% ipython --no-banner

In [1]: import numpy as np

In [2]: from numpy import linalg as LA

In [3]: np.set_printoptions(precision=2, suppress=True, linewidth=120, legacy="1.25")

In [4]: m1 = np.load("out0.npy")

In [5]: m1
Out[5]: 
array([[ -0.44,  -4.12,   3.76,   2.58],
       [  0.46,  -4.16,   7.99,   2.54],
       [ -0.33,   2.86,   1.31,   1.56],
       [ -2.82,   3.2 ,   0.18,   3.47],
       [  0.12,  -3.74,   5.5 ,   2.81],
       [ -1.9 ,   3.19,   0.07,   2.97],
       [ -2.66,   1.49,   0.69,   2.83],
       [ -3.24,   4.71,  -0.42,   2.86],
       [ -0.95,  -4.8 ,   5.93,   3.09],
       [ -0.57,  -3.42,   6.78,   2.35],
       [ -1.65,   8.61,  -9.29,   3.13],
       [ -0.44,  -3.02,   6.  ,   3.22],
       [  0.63,   8.02, -10.17,   3.36],
       [ -0.52,  -4.05,   4.62,   2.48],
       [ -0.57,  11.07,  -8.37,   2.55],
       [ -2.48,   9.24, -10.35,   3.69],
       [ -0.1 ,   9.53,  -7.67,   0.86],
       [  0.28,  -3.18,   7.38,   1.86],
       [ -1.68,  -4.81,   6.39,   1.56],
       [  0.33,  -2.88,   6.53,   4.25],
       [ -2.97,   2.01,   0.43,   1.18],
       [ -3.82,   4.  ,   0.7 ,   3.02],
       [ -2.43,   2.91,   0.36,   0.75]])

In [6]: x0 = np.array([8, -5, 0, 3])

In [7]: rhs = m1 @ x0

In [8]: np.round(LA.pinv(m1) @ m1, 2) + 0
Out[8]: 
array([[1., 0., 0., 0.],
       [0., 1., 0., 0.],
       [0., 0., 1., 0.],
       [0., 0., 0., 1.]])

In [9]: np.round(LA.solve(m1.T @ m1, m1.T @ rhs), 2) + 0
Out[9]: array([ 8., -5.,  0.,  3.])

In [10]: np.round(LA.lstsq(m1, rhs)[0], 2) + 0
Out[10]: array([ 8., -5.,  0.,  3.])

In [11]: rng = np.random.default_rng(9187)

In [12]: rhs = rhs + 0.02 * rng.normal(size=23)

In [13]: rhs
Out[13]: 
array([ 24.78,  32.1 , -12.3 , -28.12,  28.07, -22.24, -20.23, -40.88,  25.66,  19.58, -46.87,  21.22, -25.01,  23.51,
       -52.24, -55.  , -45.86,  23.73,  15.3 ,  29.79, -30.24, -41.52, -31.77])

In [14]: b, *_ = LA.lstsq(m1, rhs)

In [15]: b.round(2) + 0
Out[15]: array([ 8., -5.,  0.,  3.])

In [16]: b.round()
Out[16]: array([ 8., -5.,  0.,  3.])

In [17]: [round(float(LA.norm(LA.solve(m1.T @ m1 + lam * np.eye(4), m1.T @ rhs))), 2) for lam in (0, 1, 10, 100)]
Out[17]: [9.9, 9.69, 8.26, 4.66]

In [18]: A = np.load("layer6.npy")

In [19]: A
Out[19]: 
array([[3., 1., 1., 1., 1.],
       [1., 3., 1., 1., 1.],
       [1., 1., 3., 1., 1.],
       [1., 1., 1., 3., 1.],
       [1., 1., 1., 1., 3.]])

In [20]: low = LA.cholesky(A)

In [21]: round(float(np.prod(np.diag(low)) ** 2), 2), round(LA.det(A), 2)
Out[21]: (112.0, 112.0)

In [22]: A / np.sqrt(np.outer(np.diag(A), np.diag(A)))
Out[22]: 
array([[1.  , 0.33, 0.33, 0.33, 0.33],
       [0.33, 1.  , 0.33, 0.33, 0.33],
       [0.33, 0.33, 1.  , 0.33, 0.33],
       [0.33, 0.33, 0.33, 1.  , 0.33],
       [0.33, 0.33, 0.33, 0.33, 1.  ]])

In [23]: low
Out[23]: 
array([[1.73, 0.  , 0.  , 0.  , 0.  ],
       [0.58, 1.63, 0.  , 0.  , 0.  ],
       [0.58, 0.41, 1.58, 0.  , 0.  ],
       [0.58, 0.41, 0.32, 1.55, 0.  ],
       [0.58, 0.41, 0.32, 0.26, 1.53]])

In [24]: LA.eigvalsh(A).min() > 0
Out[24]: True

In [25]: low @ low.T
Out[25]: 
array([[3., 1., 1., 1., 1.],
       [1., 3., 1., 1., 1.],
       [1., 1., 3., 1., 1.],
       [1., 1., 1., 3., 1.],
       [1., 1., 1., 1., 3.]])
